In [1]: import numpy as np

In [2]: from numpy import linalg as LA

In [3]: np.set_printoptions(precision=3, suppress=True, linewidth=200)

In [4]: def rd(a):
   ...:     return np.round(a, 3) + 0
   ...: 

In [5]: rng = np.random.default_rng(21908)

In [6]: labels = rng.integers(0, 2, 5)

In [7]: data = (labels[:, None] == labels) * 5 + np.eye(5)

In [8]: print(data)
[[6. 0. 5. 0. 5.]
 [0. 6. 0. 5. 0.]
 [5. 0. 6. 0. 5.]
 [0. 5. 0. 6. 0.]
 [5. 0. 5. 0. 6.]]

In [9]: Y = data[0, 0] * data[1:] - np.outer(data[1:, 0], data[0])

In [10]: print(Y)
[[ 0. 36.  0. 30.  0.]
 [ 0.  0. 11.  0.  5.]
 [ 0. 30.  0. 36.  0.]
 [ 0.  0.  5.  0. 11.]]

In [11]: print(rd(data[:, 0] / data[0, 0]))
[1.    0.    0.833 0.    0.833]

In [12]: print(rd(LA.norm(data)))
19.494

In [13]: print(LA.matrix_rank(data))
5

In [14]: print(np.abs(data).max())
6.0

In [15]: print(data.mean(axis=0))
[3.2 2.2 3.2 2.2 3.2]

In [16]: print(data.sum(axis=0))
[16. 11. 16. 11. 16.]

In [17]: print(np.diff(data, axis=0))
[[-6.  6. -5.  5. -5.]
 [ 5. -6.  6. -5.  5.]
 [-5.  5. -6.  6. -5.]
 [ 5. -5.  5. -6.  6.]]

In [18]: print(data - data[0])
[[ 0.  0.  0.  0.  0.]
 [-6.  6. -5.  5. -5.]
 [-1.  0.  1.  0.  0.]
 [-6.  5. -5.  6. -5.]
 [-1.  0.  0.  0.  1.]]

In [19]: print(np.unravel_index(np.abs(data).argmax(), data.shape))
(np.int64(0), np.int64(0))

In [20]: x0 = np.ones(5)

In [21]: for _ in range(4):
    ...:     x0 = data @ x0
    ...:     x0 /= LA.norm(x0)
    ...:     print(round(x0 @ data @ x0, 3))
    ...: 
14.802
15.352
15.671
15.839

In [22]: print(rd(LA.eigvalsh(data)[-1]))
16.0

In [23]: M = np.loadtxt("run10.csv", delimiter=",")

In [24]: print(M)
[[ 1.358  1.55  -0.269  1.836  2.536]
 [ 0.31   1.071  0.287  0.959  2.156]
 [-2.513 -0.231  0.809 -2.93  -4.994]
 [-0.279  1.475  1.077 -4.593  0.014]
 [-1.234 -0.302  0.991 -1.036 -0.862]
 [ 1.09   3.809  1.655  0.663  2.533]
 [ 0.022  1.5   -1.788  3.057  1.334]
 [-2.59   2.009 -1.192  0.711 -5.202]
 [ 1.905 -1.043 -1.109  1.591  3.182]
 [-1.784  0.06   2.247 -3.13  -4.63 ]
 [-0.487  0.348 -2.059  1.28   1.552]
 [-3.301 -0.038 -4.221  3.869 -1.486]
 [-2.869  0.671 -1.729  1.359 -5.164]
 [ 0.308 -0.234  2.733 -0.887 -0.441]
 [-2.708 -0.17  -1.848  0.375 -2.637]
 [-2.56   0.468  0.171 -2.735 -2.135]
 [-1.25   0.85  -0.526  1.106 -0.849]
 [ 2.202  0.306 -1.686  3.366  0.672]
 [ 0.414 -0.696 -0.447  0.335  2.52 ]
 [-1.117 -0.112  0.307 -1.054 -0.677]
 [ 3.116  2.339 -0.212  5.102  4.149]
 [-0.674  0.79  -2.071  1.07   0.683]
 [-0.715 -1.596 -1.909 -0.458 -1.233]
 [-1.143 -3.34   0.15  -4.733 -4.807]
 [-0.392 -1.684  0.777 -0.629 -2.572]
 [-2.846  0.175 -2.348  0.953  1.062]
 [ 1.473  3.123  0.279  2.964  0.898]
 [-0.458  0.164 -1.419 -0.284  0.445]
 [-2.216  0.028 -0.244 -1.717 -2.858]
 [-0.56  -0.205 -3.237  1.14   1.745]
 [-5.635 -0.115  0.732 -3.111 -6.514]
 [ 0.183  1.496 -0.296  1.063 -2.887]
 [ 0.173 -0.871 -0.065 -0.094  0.483]]

In [25]: Y = data / np.sqrt((data ** 2).mean(axis=1, keepdims=True))

In [26]: print(rd(data - data.mean(axis=1, keepdims=True)))
[[ 2.8 -3.2  1.8 -3.2  1.8]
 [-2.2  3.8 -2.2  2.8 -2.2]
 [ 1.8 -3.2  2.8 -3.2  1.8]
 [-2.2  2.8 -2.2  3.8 -2.2]
 [ 1.8 -3.2  1.8 -3.2  2.8]]

In [27]: print(rd(Y[3]))
[0.    1.431 0.    1.718 0.   ]

In [28]: x0 = np.array([2, -1, 1, -1, 1])

In [29]: y = M @ x0

In [30]: beta, lr = np.zeros(5), 1 / LA.norm(M, 2) ** 2

In [31]: for i in range(30):
    ...:     beta -= lr * M.T @ (M @ beta - y)
    ...:     if i % 10 == 0: print(i, round(LA.norm(M @ beta - y), 3))
    ...: 
0 20.497
10 2.268
20 1.043

In [32]: print(rd(beta))
[ 1.885 -1.028  1.087 -0.957  1.055]

In [33]: labels = M[:, 4] > np.median(M[:, 4])

In [34]: r0 = M[labels].mean(axis=0) - M[~labels].mean(axis=0)

In [35]: print(rd(r0))
[ 2.277  0.996 -0.659  2.029  4.561]

In [36]: print(rd((((M - M.mean(axis=0)) @ r0 > 0) == labels).mean()))
0.909

In [37]: Y = np.c_[M[:, :3] @ np.array([[2, 0, 0], [1, 0, 2], [0, 0, 1]]), np.array([-2, 0, 0, -2, 1, -1, -2, 1, 2, 1, -2, -2, 2, 0, 2, 1, 2, -2, -2, 2, -1, 2, -2, 2, 0, 0, 1, -1, -1, 2, -2, -1, 0])]

In [38]: print(rd(Y))
[[  4.266   0.      2.831  -2.   ]
 [  1.691   0.      2.429   0.   ]
 [ -5.257   0.      0.347   0.   ]
 [  0.917   0.      4.027  -2.   ]
 [ -2.77    0.      0.387   1.   ]
 [  5.989   0.      9.273  -1.   ]
 [  1.544   0.      1.212  -2.   ]
 [ -3.171   0.      2.826   1.   ]
 [  2.767   0.     -3.195   2.   ]
 [ -3.508   0.      2.367   1.   ]
 [ -0.626   0.     -1.363  -2.   ]
 [ -6.64    0.     -4.297  -2.   ]
 [ -5.067   0.     -0.387   2.   ]
 [  0.382   0.      2.265   0.   ]
 [ -5.586   0.     -2.188   2.   ]
 [ -4.652   0.      1.107   1.   ]
 [ -1.65    0.      1.174   2.   ]
 [  4.71    0.     -1.074  -2.   ]
 [  0.132   0.     -1.839  -2.   ]
 [ -2.346   0.      0.083   2.   ]
 [  8.571   0.      4.466  -1.   ]
 [ -0.558   0.     -0.491   2.   ]
 [ -3.026   0.     -5.101  -2.   ]
 [ -5.626   0.     -6.53    2.   ]
 [ -2.468   0.     -2.591   0.   ]
 [ -5.517   0.     -1.998   0.   ]
 [  6.069   0.      6.525   1.   ]
 [ -0.752   0.     -1.091  -1.   ]
 [ -4.404   0.     -0.188  -1.   ]
 [ -1.325   0.     -3.647   2.   ]
 [-11.385   0.      0.502  -2.   ]
 [  1.862   0.      2.696  -1.   ]
 [ -0.525   0.     -1.807   0.   ]]

In [39]: print(rd(LA.norm(Y - M @ LA.lstsq(M, Y)[0], axis=0)))
[0.    0.    0.    8.548]

In [40]: print(LA.matrix_rank(np.c_[M, Y]))
6

In [41]: print(LA.matrix_rank(Y))
3

In [42]: feats = np.load("case17.npy")

In [43]: print(feats)
[[12.917  8.998  2.079]
 [11.043  9.035  0.995]
 [ 2.965  2.949 -0.009]
 [ 7.998  5.949  0.966]
 [ 5.01   3.086  0.945]
 [ 9.952  5.963  2.061]
 [ 2.858  3.005 -0.036]
 [ 5.954  6.065 -0.091]]

In [44]: Y = np.c_[feats[:, :1] @ np.array([[1]]), np.array([2, 2, 3, 2, 3, 1, 0, 0])]

In [45]: print(Y)
[[12.917  2.   ]
 [11.043  2.   ]
 [ 2.965  3.   ]
 [ 7.998  2.   ]
 [ 5.01   3.   ]
 [ 9.952  1.   ]
 [ 2.858  0.   ]
 [ 5.954  0.   ]]

In [46]: print(rd(LA.norm(LA.qr(feats)[0].T @ Y, axis=0) ** 2 / ((Y ** 2).sum(axis=0) + 1e-12)))
[1.    0.661]

In [47]: print(LA.matrix_rank(Y))
2

In [48]: proj = feats @ LA.solve(feats.T @ feats, feats.T)

In [49]: print(rd(proj @ feats[:, 1]))
[8.998 9.035 2.949 5.949 3.086 5.963 3.005 6.065]

In [50]: print(rd(np.trace(proj)))
3.0

In [51]: print(rd((np.eye(8) - proj) @ feats))
[[0. 0. 0.]
 [0. 0. 0.]
 [0. 0. 0.]
 [0. 0. 0.]
 [0. 0. 0.]
 [0. 0. 0.]
 [0. 0. 0.]
 [0. 0. 0.]]

In [52]: x0 = np.array([2, 0, 2])

In [53]: y = feats @ x0

In [54]: print(rd(y))
[29.992 24.076  5.912 17.928 11.91  24.026  5.644 11.726]

In [55]: print(rd(LA.solve(feats.T @ feats, feats.T @ y)))
[2. 0. 2.]

In [56]: y = y + 0.1 * rng.normal(size=8)

In [57]: print(rd(y))
[29.931 24.145  5.957 18.005 11.832 23.966  5.714 11.736]

In [58]: beta, *_ = LA.lstsq(feats, y)

In [59]: print(rd(feats.T @ (y - feats @ beta)))
[0. 0. 0.]

In [60]: print(beta.round())
[ 2. -0.  2.]

In [61]: Y = feats + rng.integers(-2, 3, (8, 2)) @ rng.integers(-2, 3, (2, 3))

In [62]: print(rd(Y))
[[ 8.917  4.998  4.079]
 [13.043 13.035 -2.005]
 [ 0.965 -3.051  4.991]
 [ 3.998 -2.051  6.966]
 [ 1.01  -0.914  2.945]
 [13.952 13.963 -3.939]
 [ 2.858  1.005  1.964]
 [ 9.954 12.065 -4.091]]

In [63]: print(rd(np.abs(Y - feats).sum(axis=1)))
[10.  9. 13. 18. 10. 18.  4. 14.]

In [64]: print(rd(Y - feats))
[[-4. -4.  2.]
 [ 2.  4. -3.]
 [-2. -6.  5.]
 [-4. -8.  6.]
 [-4. -4.  2.]
 [ 4.  8. -6.]
 [ 0. -2.  2.]
 [ 4.  6. -4.]]

In [65]: print(rd(LA.svd(Y - feats, compute_uv=False)))
[21.481  3.544  0.   ]

In [66]: r0 = np.array([2, 0])

In [67]: print(np.convolve(feats[0], r0))
[25.834 17.996  4.158  0.   ]

In [68]: print(np.polyval(r0, feats[0]))
[25.834 17.996  4.158]

In [69]: print(rd(np.cross(feats[0, :3], feats[6, :3])))
[-6.571  6.407 13.099]

In [70]: J = np.loadtxt("mat.csv", delimiter=",")

In [71]: print(J)
[[1. 2. 1. 0. 2.]
 [0. 0. 0. 2. 2.]
 [0. 0. 0. 0. 2.]
 [0. 0. 0. 1. 0.]
 [0. 0. 0. 0. 1.]]

In [72]: print(np.argsort(-LA.norm(J, axis=0).round(6), kind="stable")[:3])
[4 3 1]

In [73]: print(LA.matrix_rank(J, rtol=0.1))
3

In [74]: U, sig, Vt = LA.svd(J)

In [75]: print(np.argmax(sig[:-1] / (sig[1:] + 1e-6)) + 1)
3

In [76]: print(rd(sig))
[4.078 2.334 1.386 0.    0.   ]

In [77]: Y = U[:, :3] @ np.diag(sig[:3]) @ Vt[:3]

In [78]: print(LA.matrix_rank(Y))
3

In [79]: print(rd(np.abs(J - Y).max()))
0.0

In [80]: r0 = np.array([-1, -2])

In [81]: print(np.correlate(J[0], J[2], "full"))
[2. 4. 2. 0. 4. 0. 0. 0. 0.]

In [82]: print(np.convolve(J[0], r0))
[-1. -4. -5. -2. -2. -4.]

In [83]: labels = rng.permutation(5)

In [84]: print(labels)
[0 2 4 3 1]

In [85]: Y = J[labels][:, labels]

In [86]: print(rd(np.sort(np.abs(LA.eigvals(Y)))))
[0. 0. 1. 1. 1.]

In [87]: print(np.allclose(Y, J))
False

In [88]: print(np.trace(Y))
3.0

In [89]: F = np.loadtxt("out7.csv", delimiter=",")

In [90]: print(F)
[[-4.  0.  0.  0.  0.  0.]
 [ 0.  7.  0.  0.  0.  0.]
 [ 0.  0.  7.  0.  0.  0.]
 [ 0.  0.  0.  2.  0.  0.]
 [ 0.  0.  0.  0. -6.  0.]
 [ 0.  0.  0.  0.  0. -9.]]

In [91]: w, vecs = LA.eigh(F)

In [92]: print(vecs.T @ vecs)
[[1. 0. 0. 0. 0. 0.]
 [0. 1. 0. 0. 0. 0.]
 [0. 0. 1. 0. 0. 0.]
 [0. 0. 0. 1. 0. 0.]
 [0. 0. 0. 0. 1. 0.]
 [0. 0. 0. 0. 0. 1.]]

In [93]: print(w)
[-9. -6. -4.  2.  7.  7.]

In [94]: print(np.prod(np.diag(F)), rd(LA.det(F)))
-21168.0 -21168.0

In [95]: T = np.stack([F, 5 * F, F[::-1]])

In [96]: print(np.einsum("bij,cij->bc", T, T))
[[ 235. 1175.    0.]
 [1175. 5875.    0.]
 [   0.    0.  235.]]

In [97]: print(T.sum(axis=0))
[[-24.   0.   0.   0.   0.  -9.]
 [  0.  42.   0.   0.  -6.   0.]
 [  0.   0.  42.   2.   0.   0.]
 [  0.   0.   7.  12.   0.   0.]
 [  0.   7.   0.   0. -36.   0.]
 [ -4.   0.   0.   0.   0. -54.]]

In [98]: O, vecs = LA.qr(F[:, :3])[0], LA.qr(F[:, 3:])[0]

In [99]: sig = LA.svd(O.T @ vecs, compute_uv=False)

In [100]: print(np.degrees(np.arccos(sig.clip(0, 1))))
[90. 90. 90.]

In [101]: print(sig)
[0. 0. 0.]

In [102]: w, vecs = LA.eigh(F)

In [103]: x0 = np.array([0, 2, 3, 3, 0, 2])

In [104]: print(x0 @ F @ x0)
73.0

In [105]: print(rd(x0 @ F @ x0 / (x0 @ x0)), w[0], w[-1])
2.808 -9.0 7.0

In [106]: m1 = np.loadtxt("test8.csv", delimiter=",")

In [107]: print(m1)
[[ 0.  0. -1.  1. -4. -4.]
 [ 0.  1.  0.  1.  0. -1.]
 [-1. -3.  0.  3. -3. -5.]
 [ 2. -1.  0. -1.  2.  2.]
 [-3. -4. -1.  2. -2. -1.]
 [ 2.  1. -1. -2.  0.  0.]
 [-1.  0. -1. -1. -3. -4.]
 [-1.  0. -1. -1. -3. -4.]
 [ 1. -3.  0. -1.  1.  0.]
 [ 0.  0.  0.  0.  0.  0.]
 [ 0.  0.  0.  0.  0.  0.]
 [ 2. -1. -1.  0. -2. -2.]
 [ 0. -2.  0.  2. -2. -2.]
 [-2. -4. -1.  4. -3. -1.]
 [ 0. -2.  0.  2. -2. -2.]
 [ 2. -1.  0. -1.  2.  2.]
 [ 0.  0.  0.  0.  0.  0.]
 [-2. -2. -1.  2. -1.  1.]
 [-2. -2. -1.  2. -1.  1.]
 [-1. -1.  0.  1. -1. -3.]
 [ 0.  2. -1. -1. -2. -2.]
 [ 0.  0.  0.  0.  0.  0.]]

In [108]: Ac = (m1 - m1.mean(axis=0)) / m1.std(axis=0)

In [109]: print(np.argwhere(np.abs(Ac) > 2))
[[ 4  0]
 [13  3]]

In [110]: beta = LA.lstsq(np.delete(Ac, 5, axis=1), Ac[:, 5])[0]

In [111]: print(rd(1 - np.var(Ac[:, 5] - np.delete(Ac, 5, axis=1) @ beta)))
0.912

In [112]: print(rd(beta))
[ 0.025  0.072 -0.539  0.482  1.346]

In [113]: O, vecs = LA.qr(m1[:, :2])[0], LA.qr(m1[:, 2:])[0]

In [114]: sig = LA.svd(O.T @ vecs, compute_uv=False)

In [115]: print((sig > 0.9).sum())
0

In [116]: print(rd(np.degrees(np.arccos(sig.clip(0, 1)))))
[30.842 65.528]

In [117]: print(rd(LA.norm(m1[0] - m1[13])))
6.245

In [118]: print(rd(LA.norm(m1[0], 1)), rd(LA.norm(m1[0], np.inf)))
10.0 4.0

In [119]: print(LA.norm(m1, axis=1).argmax())
2

In [120]: print(rd(LA.norm(m1, 1)), rd(LA.norm(m1, np.inf)))
37.0 15.0

In [121]: print(m1[0] @ m1[13])
21.0

In [122]: print(rd(LA.norm(m1, axis=0)))
[ 6.481  8.718  3.162  7.616  9.165 10.536]

In [123]: W = np.array([[1, 0, 2, 0],
     ...:     [2, 1, 1, 1],
     ...:     [0, 2, 3, 3],
     ...:     [3, 1, 3, 1],
     ...:     [2, 2, 3, 2],
     ...:     [2, 3, 2, 0]])

In [124]: beta = np.array([2, -2, -1, 1])

In [125]: H = np.maximum(m1 @ W + beta, 0)

In [126]: print(LA.matrix_rank(H))
4

In [127]: print(H)
[[0. 0. 0. 0.]
 [5. 0. 1. 3.]
 [0. 0. 0. 0.]
 [7. 6. 9. 3.]
 [0. 0. 0. 0.]
 [0. 0. 0. 0.]
 [0. 0. 0. 0.]
 [0. 0. 0. 0.]
 [0. 0. 0. 0.]
 [2. 0. 0. 1.]
 [2. 0. 0. 1.]
 [0. 0. 0. 0.]
 [0. 0. 0. 0.]
 [0. 0. 0. 0.]
 [0. 0. 0. 0.]
 [7. 6. 9. 3.]
 [2. 0. 0. 1.]
 [2. 0. 0. 0.]
 [2. 0. 0. 0.]
 [0. 0. 0. 0.]
 [0. 0. 0. 0.]
 [2. 0. 0. 1.]]

In [128]: print((H > 0).astype(int))
[[0 0 0 0]
 [1 0 1 1]
 [0 0 0 0]
 [1 1 1 1]
 [0 0 0 0]
 [0 0 0 0]
 [0 0 0 0]
 [0 0 0 0]
 [0 0 0 0]
 [1 0 0 1]
 [1 0 0 1]
 [0 0 0 0]
 [0 0 0 0]
 [0 0 0 0]
 [0 0 0 0]
 [1 1 1 1]
 [1 0 0 1]
 [1 0 0 0]
 [1 0 0 0]
 [0 0 0 0]
 [0 0 0 0]
 [1 0 0 1]]

In [129]: print(rd((H > 0).mean(axis=0)))
[0.409 0.091 0.136 0.318]

In [130]: basis = np.array([[-2, 3], [2, -3], [0, -3], [-1, 1]])

In [131]: print((H @ basis).round(6).argmax(axis=1))
[0 1 0 0 0 0 0 0 0 1 1 0 0 0 0 0 1 1 1 0 0 1]

In [132]: print(W @ basis)
[[ -2  -3]
 [ -3   1]
 [  1 -12]
 [ -5  -2]
 [ -2  -7]
 [  2  -9]]
